In [1]: import numpy as np

In [2]: import numpy.linalg as la

In [3]: np.set_printoptions(precision=2, suppress=True, linewidth=160)

In [4]: arr = np.load("x.npy")

In [5]: print(arr)
[[ 1.  1.  0.  0.]
 [ 3.  2.  0.  0.]
 [ 0.  0.  4.  3.]
 [ 0.  0. -4.  0.]]

In [6]: # 2 blocks once reordered

In [7]: print(round(la.eigvals(arr).sum().real, 2))
7.0

In [8]: print(round(la.det(arr.T), 2))
-12.0

In [9]: print(np.poly(arr))
[  1.  -7.  23. -32. -12.]

In [10]: print(np.kron(np.eye(2, dtype=int), arr))
[[ 1.  1.  0.  0.  0.  0.  0.  0.]
 [ 3.  2.  0.  0.  0.  0.  0.  0.]
 [ 0.  0.  4.  3.  0.  0.  0.  0.]
 [ 0.  0. -4.  0.  0.  0. -0.  0.]
 [ 0.  0.  0.  0.  1.  1.  0.  0.]
 [ 0.  0.  0.  0.  3.  2.  0.  0.]
 [ 0.  0.  0.  0.  0.  0.  4.  3.]
 [ 0.  0. -0.  0.  0.  0. -4.  0.]]

In [11]: print(np.round(la.det(arr[::-1]), 2))
-12.0

In [12]: print(la.eigvals(arr))
[-0.3+0.j    3.3+0.j    2. +2.83j  2. -2.83j]

In [13]: assert arr == arr.T
---------------------------------------------------------------------------
ValueError                                Traceback (most recent call last)
Cell In[13], line 1
----> 1 assert arr == arr.T

ValueError: The truth value of an array with more than one element is ambiguous. Use a.any() or a.all()

In [14]: print(round(float(la.det(arr)), 2))
-12.0

In [15]: print(arr @ arr)
[[  4.   3.   0.   0.]
 [  9.   7.   0.   0.]
 [  0.   0.   4.  12.]
 [  0.   0. -16. -12.]]

In [16]: print(la.matrix_power(arr, 4))
[[  43.   33.    0.    0.]
 [  99.   76.    0.    0.]
 [   0.    0. -176.  -96.]
 [   0.    0.  128.  -48.]]

In [17]: O = arr.astype(float).copy()

In [18]: for j in range(4):
    ...:     O[:, j] -= O[:, :j] @ (O[:, :j].T @ O[:, j])
    ...:     O[:, j] /= la.norm(O[:, j])
    ...: 

In [19]: print(np.round(O.T @ arr, 2) + 0)
[[3.16 2.21 0.   0.  ]
 [0.   0.32 0.   0.  ]
 [0.   0.   5.66 2.12]
 [0.   0.   0.   2.12]]

In [20]: print(np.round(O.T @ O, 2) + 0)
[[1. 0. 0. 0.]
 [0. 1. 0. 0.]
 [0. 0. 1. 0.]
 [0. 0. 0. 1.]]

In [21]: print(O)
[[ 0.32  0.95  0.    0.  ]
 [ 0.95 -0.32  0.    0.  ]
 [ 0.    0.    0.71  0.71]
 [ 0.    0.   -0.71  0.71]]

In [22]: O, evecs = la.qr(arr[:, :3])[0], la.qr(arr[:, 3:])[0]

In [23]: s = la.svd(O.T @ evecs, compute_uv=False)

In [24]: print((s > 0.9).sum())
0

In [25]: print(s)
[0.71]

In [26]: u = np.array([-5, -3, 0, -5])

In [27]: other = arr + np.outer(u, np.eye(4)[3])

In [28]: print(la.matrix_rank(other - arr))
1

In [29]: mat = np.loadtxt("out6.csv", delimiter=",")

In [30]: print(mat)
[[1. 0. 0. 0. 0. 0.]
 [3. 1. 0. 0. 0. 0.]
 [0. 3. 2. 0. 0. 0.]
 [2. 2. 2. 1. 0. 0.]
 [2. 1. 2. 1. 0. 0.]
 [3. 0. 3. 3. 1. 2.]]

In [31]: # triangular

In [32]: Uu, s, Vh = la.svd(mat)

In [33]: print(np.argmax(s[:-1] / (s[1:] + 1e-6)) + 1)
5

In [34]: other = Uu[:, :5] @ np.diag(s[:5]) @ Vh[:5]

In [35]: print(np.round(la.norm(mat - other, 2), 2), np.round(s[5], 2))
0.0 0.0

In [36]: rank = la.matrix_rank(mat)

In [37]: print(rank)
5

In [38]: null = la.svd(mat)[2][rank:].T

In [39]: print(np.round(null[:, 0] / null[np.abs(null[:, 0]).round(6).argmax(), 0], 2) + 0)
[ 0.   0.   0.   0.   1.  -0.5]

In [40]: print([int(la.matrix_rank(mat[:i])) for i in range(1, len(mat) + 1)])
[1, 2, 3, 4, 4, 5]

In [41]: print(null.shape)
(6, 1)

In [42]: print(np.allclose(mat @ null, 0))
True

In [43]: Uu, s, Vh = la.svd(mat)

In [44]: evecs = Vh[:(s > 1e-8).sum()]

In [45]: rng = np.random.default_rng(11237)

In [46]: x0 = mat[5] + 2 * mat[1] + rng.integers(2) * np.eye(6)[1]

In [47]: print(x0)
[9. 2. 3. 3. 1. 2.]

In [48]: print(np.diag(evecs.T @ evecs))
[1.  1.  1.  1.  0.2 0.8]

In [49]: print(np.allclose(evecs.T @ evecs @ x0, x0))
True

In [50]: print(la.matrix_rank(np.vstack([mat, x0])))
5

In [51]: print(np.round(np.trace(la.pinv(mat) @ mat), 2))
5.0

In [52]: print(np.round(mat @ la.pinv(mat) @ mat, 2) + 0)
[[1. 0. 0. 0. 0. 0.]
 [3. 1. 0. 0. 0. 0.]
 [0. 3. 2. 0. 0. 0.]
 [2. 2. 2. 1. 0. 0.]
 [2. 1. 2. 1. 0. 0.]
 [3. 0. 3. 3. 1. 2.]]

In [53]: m1 = np.array([[0.05, -2.0, 3.0, 0.0, 0.0],
    ...:     [2.0, -2.95, -1.0, -2.0, 1.0],
    ...:     [-2.0, 3.0, 0.05, -3.0, -2.0],
    ...:     [-3.0, -3.0, -3.0, -0.95, 0.0],
    ...:     [0.0, -2.0, 3.0, 0.0, 0.05]])

In [54]: th = np.radians(52)

In [55]: Rm = np.eye(5)

In [56]: Rm[4, 4] = Rm[1, 1] = np.cos(th)

In [57]: Rm[4, 1], Rm[1, 4] = -np.sin(th), np.sin(th)

In [58]: print(Rm)
[[ 1.    0.    0.    0.    0.  ]
 [ 0.    0.62  0.    0.    0.79]
 [ 0.    0.    1.    0.    0.  ]
 [ 0.    0.    0.    1.    0.  ]
 [ 0.   -0.79  0.    0.    0.62]]

In [59]: other = m1 @ Rm.T

In [60]: print(np.allclose(m1 @ m1.T, other @ other.T))
True

In [61]: print(other)
[[ 0.05 -1.23  3.    0.    1.58]
 [ 2.   -1.03 -1.   -2.    2.94]
 [-2.    0.27  0.05 -3.   -3.6 ]
 [-3.   -1.85 -3.   -0.95  2.36]
 [ 0.   -1.19  3.    0.    1.61]]

In [62]: print(np.round(la.det(Rm), 2), round(float(np.trace(Rm)), 2))
1.0 4.23

In [63]: print(np.abs(other - m1).max(axis=0))
[0.   2.73 0.   0.   2.36]

In [64]: print(la.svd(m1, compute_uv=False), la.svd(other, compute_uv=False))
[6.24 5.73 4.08 3.2  0.04] [6.24 5.73 4.08 3.2  0.04]

In [65]: u = np.array([-2, -1, 0, 1, 3])

In [66]: other = m1 + np.outer(u, np.eye(5)[1])

In [67]: print(la.matrix_rank(other - m1))
1

In [68]: print(la.matrix_rank(la.inv(other) - la.inv(m1), tol=1e-8))
1

In [69]: X = np.load("dump.npy")

In [70]: print(X)
[[  1  -3   9 -27]
 [  1  -2   4  -8]
 [  1  -1   1  -1]
 [  1   0   0   0]]

In [71]: # row 0 is much longer than the rest

In [72]: print(round(np.log10(la.cond(X))))
2

In [73]: print(np.abs(la.svd(X)[2][-1]))
[0.08 0.74 0.65 0.14]

In [74]: print([round(float(x), 2) for x in la.svd(X, compute_uv=False)[:3]])
[30.07, 2.24, 0.92]

In [75]: print(np.round(la.norm(X[0] - X[1]), 2))
19.67

In [76]: print(round(la.norm(X, 2), 2))
30.07

In [77]: print(round(la.norm(X[0], 1), 2), round(la.norm(X[0], np.inf), 2))
40.0 27.0

In [78]: print(la.norm(X, axis=1).argmax())
0

In [79]: print(X[0] @ X[1])
259

In [80]: print(la.norm(X, axis=0))
[ 2.    3.74  9.9  28.18]

In [81]: print(np.round(la.norm(X, 1), 2), round(float(la.norm(X, np.inf)), 2))
36.0 40.0

In [82]: O = X.astype(float).copy()

In [83]: for j in range(4):
    ...:     O[:, j] -= O[:, :j] @ (O[:, :j].T @ O[:, j])
    ...:     O[:, j] /= la.norm(O[:, j])
    ...: 

In [84]: print(np.round(O.T @ X, 2) + 0)
[[  2.    -3.     7.   -18.  ]
 [  0.     2.24  -6.71  19.68]
 [  0.     0.     2.    -9.  ]
 [  0.     0.     0.     1.34]]

In [85]: print(np.round(O.T @ O, 2) + 0)
[[1. 0. 0. 0.]
 [0. 1. 0. 0.]
 [0. 0. 1. 0.]
 [0. 0. 0. 1.]]

In [86]: other = X[0, 0] * X[1:] - np.outer(X[1:, 0], X[0])

In [87]: print(other)
[[ 0  1 -5 19]
 [ 0  2 -8 26]
 [ 0  3 -9 27]]

In [88]: print(np.flatnonzero(~other.round(6).any(axis=1)))
[]

In [89]: print(X[:, 0] / X[0, 0])
[1. 1. 1. 1.]

In [90]: x0 = np.array([3, 0, -3, -2])

In [91]: print(other @ x0)
[-23 -28 -27]

In [92]: print((other * x0).sum(axis=1))
[-23 -28 -27]

In [93]: print((other @ x0).argmax())
0

In [94]: print(np.sign((other @ x0).round(6)))
[-1 -1 -1]

In [95]: print(la.norm(other @ x0) <= la.norm(other, 2) * la.norm(x0) + 1e-9)
True

In [96]: print(other @ np.ones(4))
[15. 20. 21.]

In [97]: x0 @ other
---------------------------------------------------------------------------
ValueError                                Traceback (most recent call last)
Cell In[97], line 1
----> 1 x0 @ other

ValueError: matmul: Input operand 1 has a mismatch in its core dimension 0, with gufunc signature (n?,k),(k,m?)->(n?,m?) (size 3 is different from 4)

In [98]: print(other @ (2 * x0))
[-46 -56 -54]

In [99]: print(other @ np.eye(4)[2])
[-5. -8. -9.]

In [100]: M = np.load("layer12.npy")

In [101]: print(M)
[[-1.24  0.39 -1.71]
 [ 0.39 -2.46  0.32]
 [-1.71  0.32 -0.3 ]]

In [102]: other = np.array([[2, 0], [1, 2]])

In [103]: Z = np.kron(other, M)

In [104]: print(Z.shape)
(6, 6)

In [105]: print(np.round(la.norm(Z, 2), 2), round(float(la.norm(other, 2) * la.norm(M, 2)), 2))
7.7 7.7

In [106]: print(la.matrix_rank(Z))
6

In [107]: print(Z)
[[-2.48  0.78 -3.42 -0.    0.   -0.  ]
 [ 0.78 -4.92  0.64  0.   -0.    0.  ]
 [-3.42  0.64 -0.6  -0.    0.   -0.  ]
 [-1.24  0.39 -1.71 -2.48  0.78 -3.42]
 [ 0.39 -2.46  0.32  0.78 -4.92  0.64]
 [-1.71  0.32 -0.3  -3.42  0.64 -0.6 ]]

In [108]: x0 = np.array([0, 1, 3, 0, 3, 2])

In [109]: print(Z @ x0)
[ -9.48  -3.    -1.16  -9.24 -14.98   0.14]

In [110]: print((Z * x0).sum(axis=1))
[ -9.48  -3.    -1.16  -9.24 -14.98   0.14]

In [111]: print(np.sign((Z @ x0).round(6)))
[-1. -1. -1. -1. -1.  1.]

In [112]: J = np.loadtxt("sample17.csv", delimiter=",")

In [113]: print(J)
[[ 1. -1.  1. -1. -1.  1. -1.  1.]
 [ 1.  1. -1. -1.  1.  1. -1. -1.]
 [ 1. -1. -1.  1.  1. -1. -1.  1.]]

In [114]: other = J / np.sqrt((J ** 2).mean(axis=1, keepdims=True))

In [115]: print(la.norm(other, axis=1))
[2.83 2.83 2.83]

In [116]: print(la.matrix_rank(J - J.mean(axis=1, keepdims=True)))
3

In [117]: Uu, s, Vh = la.svd(J, full_matrices=False)

In [118]: print(np.round(Uu.T @ J @ Vh.T, 2) + 0)
[[2.83 0.   0.  ]
 [0.   2.83 0.  ]
 [0.   0.   2.83]]

In [119]: print(np.round(Vh @ Vh.T, 2) + 0)
[[1. 0. 0.]
 [0. 1. 0.]
 [0. 0. 1.]]

In [120]: print((s > 1e-8).sum())
3

In [121]: print(Uu.shape, s.shape, Vh.shape)
(3, 3) (3,) (3, 8)

In [122]: data = np.loadtxt("data.csv", delimiter=",")

In [123]: print(data)
[[-1.  0.  0.  0.  0.]
 [ 0. -2.  0.  0.  0.]
 [ 0.  0. -2.  0.  0.]
 [ 0.  0.  0. -2.  0.]
 [ 0.  0.  0.  0. -1.]]

In [124]: # triangular: eigenvalues sit on the diagonal

In [125]: print((la.matrix_power((data != 0) + (data.T != 0) + np.eye(5), 5) > 0).astype(int))
[[1 0 0 0 0]
 [0 1 0 0 0]
 [0 0 1 0 0]
 [0 0 0 1 0]
 [0 0 0 0 1]]

In [126]: print((data != 0).astype(int))
[[1 0 0 0 0]
 [0 1 0 0 0]
 [0 0 1 0 0]
 [0 0 0 1 0]
 [0 0 0 0 1]]

In [127]: print(np.sort(la.eigvals(data).real))
[-2. -2. -2. -1. -1.]

In [128]: O, Rm = la.qr(data)

In [129]: print(O @ Rm)
[[-1.  0.  0.  0.  0.]
 [ 0. -2.  0.  0.  0.]
 [ 0.  0. -2.  0.  0.]
 [ 0.  0.  0. -2.  0.]
 [ 0.  0.  0.  0. -1.]]

In [130]: print(O)
[[ 1.  0.  0.  0.  0.]
 [-0.  1.  0.  0.  0.]
 [-0. -0.  1.  0.  0.]
 [-0. -0. -0.  1.  0.]
 [-0. -0. -0. -0.  1.]]

In [131]: print(np.allclose(Rm.T @ Rm, data.T @ data))
True

In [132]: print(Rm)
[[-1.  0.  0.  0.  0.]
 [ 0. -2.  0.  0.  0.]
 [ 0.  0. -2.  0.  0.]
 [ 0.  0.  0. -2.  0.]
 [ 0.  0.  0.  0. -1.]]

In [133]: print(O.T @ O)
[[1. 0. 0. 0. 0.]
 [0. 1. 0. 0. 0.]
 [0. 0. 1. 0. 0.]
 [0. 0. 0. 1. 0.]
 [0. 0. 0. 0. 1.]]

In [134]: print(np.sort(la.eigvals(Rm)))
[-2. -2. -2. -1. -1.]

In [135]: print([int(la.matrix_rank(la.matrix_power(Rm, p))) for p in range(1, 6)])
[5, 5, 5, 5, 5]

In [136]: print(Rm @ Rm)
[[1. 0. 0. 0. 0.]
 [0. 4. 0. 0. 0.]
 [0. 0. 4. 0. 0.]
 [0. 0. 0. 4. 0.]
 [0. 0. 0. 0. 1.]]

In [137]: O = data.astype(float).copy()

In [138]: for j in range(5):
     ...:     O[:, j] -= O[:, :j] @ (O[:, :j].T @ O[:, j])
     ...:     O[:, j] /= la.norm(O[:, j])
     ...: 

In [139]: print(O)
[[-1.  0.  0.  0.  0.]
 [ 0. -1.  0.  0.  0.]
 [ 0.  0. -1.  0.  0.]
 [ 0.  0.  0. -1.  0.]
 [ 0.  0.  0.  0. -1.]]

In [140]: print(la.svd(data, compute_uv=False))
[2. 2. 2. 1. 1.]

In [141]: print(la.norm(data, axis=0))
[1. 2. 2. 2. 1.]

In [142]: print(data[:, 4] @ data[:, 3])
0.0

In [143]: feats = np.loadtxt("w.csv", delimiter=",")

In [144]: print(feats)
[[ 0.65  0.29  0.09 -0.35 -0.12]
 [-1.   -0.86 -0.49  0.95  0.48]
 [ 0.06  0.5  -0.52  0.65 -0.24]
 [-1.   -1.    0.49  0.89  0.93]
 [-0.98 -0.82  0.09  0.49  0.45]
 [ 0.79  0.78 -0.52  0.45 -0.41]
 [-0.59  0.16 -0.49  0.74 -0.08]
 [-1.   -1.    0.37  0.81  0.86]
 [ 0.98  0.94 -0.58  0.24 -0.62]
 [ 0.88  0.78 -0.4   0.18 -0.41]
 [-1.   -0.99  0.79 -0.4   0.82]
 [-0.97 -0.89  0.42  0.    0.54]
 [ 0.48 -0.82  0.92 -0.98  0.48]
 [ 0.96 -0.29  0.88 -0.99  0.16]
 [-0.98 -0.88  0.18  0.45  0.51]
 [ 0.88 -0.31  0.79 -0.96  0.16]
 [ 0.95 -0.03  0.77 -0.96  0.04]
 [ 0.06 -0.98  0.98 -1.    0.74]
 [-1.   -0.99 -0.42  0.99  0.83]
 [ 0.99  0.62  0.58 -0.94 -0.27]
 [-0.99 -0.8  -0.18  0.77  0.41]
 [ 0.99  0.43  0.77 -0.98 -0.16]
 [ 0.36 -0.17  0.37 -0.58  0.08]
 [-0.99 -0.99  0.92 -0.88  0.85]
 [-1.   -0.34 -0.98  1.    0.08]
 [-0.99 -0.27 -0.85  0.99  0.08]
 [-0.63 -0.37  0.03  0.18  0.16]
 [ 0.97  0.99 -0.95  0.96 -0.82]
 [-1.   -0.54 -0.95  1.    0.2 ]
 [ 0.99  0.76  0.29 -0.83 -0.38]]

In [145]: x0 = np.array([1, -1, -3, 0, 1])

In [146]: y = feats @ x0

In [147]: b, lr = np.zeros(5), 1 / la.norm(feats, 2) ** 2

In [148]: for i in range(15):
     ...:     b -= lr * feats.T @ (feats @ b - y)
     ...:     if i % 5 == 0: print(i, round(la.norm(feats @ b - y), 2))
     ...: 
0 3.62
5 2.59
10 2.32

In [149]: print(np.round(la.cond(feats), 2))
15.77

In [150]: other = feats / np.sqrt((feats ** 2).mean(axis=1, keepdims=True))

In [151]: print(la.norm(other, axis=1))
[2.24 2.24 2.24 2.24 2.24 2.24 2.24 2.24 2.24 2.24 2.24 2.24 2.24 2.24 2.24 2.24 2.24 2.24 2.24 2.24 2.24 2.24 2.24 2.24 2.24 2.24 2.24 2.24 2.24 2.24]

In [152]: print(other[24])
[-1.27 -0.43 -1.25  1.27  0.1 ]

In [153]: z = feats[:, 1] > np.median(feats[:, 1])

In [154]: u = feats[z].mean(axis=0) - feats[~z].mean(axis=0)

In [155]: print(np.argsort(-np.abs(u).round(6), kind="stable"))
[0 1 4 3 2]

In [156]: print(u)
[ 1.39  1.16 -0.13 -0.44 -0.76]

In [157]: print(((feats - feats.mean(axis=0)) @ u > 0).astype(int))
[1 0 1 0 0 1 0 0 1 1 0 0 1 1 0 1 1 0 0 1 0 1 1 0 0 0 0 1 0 1]

In [158]: print((((feats - feats.mean(axis=0)) @ u > 0) == z).mean())
0.9
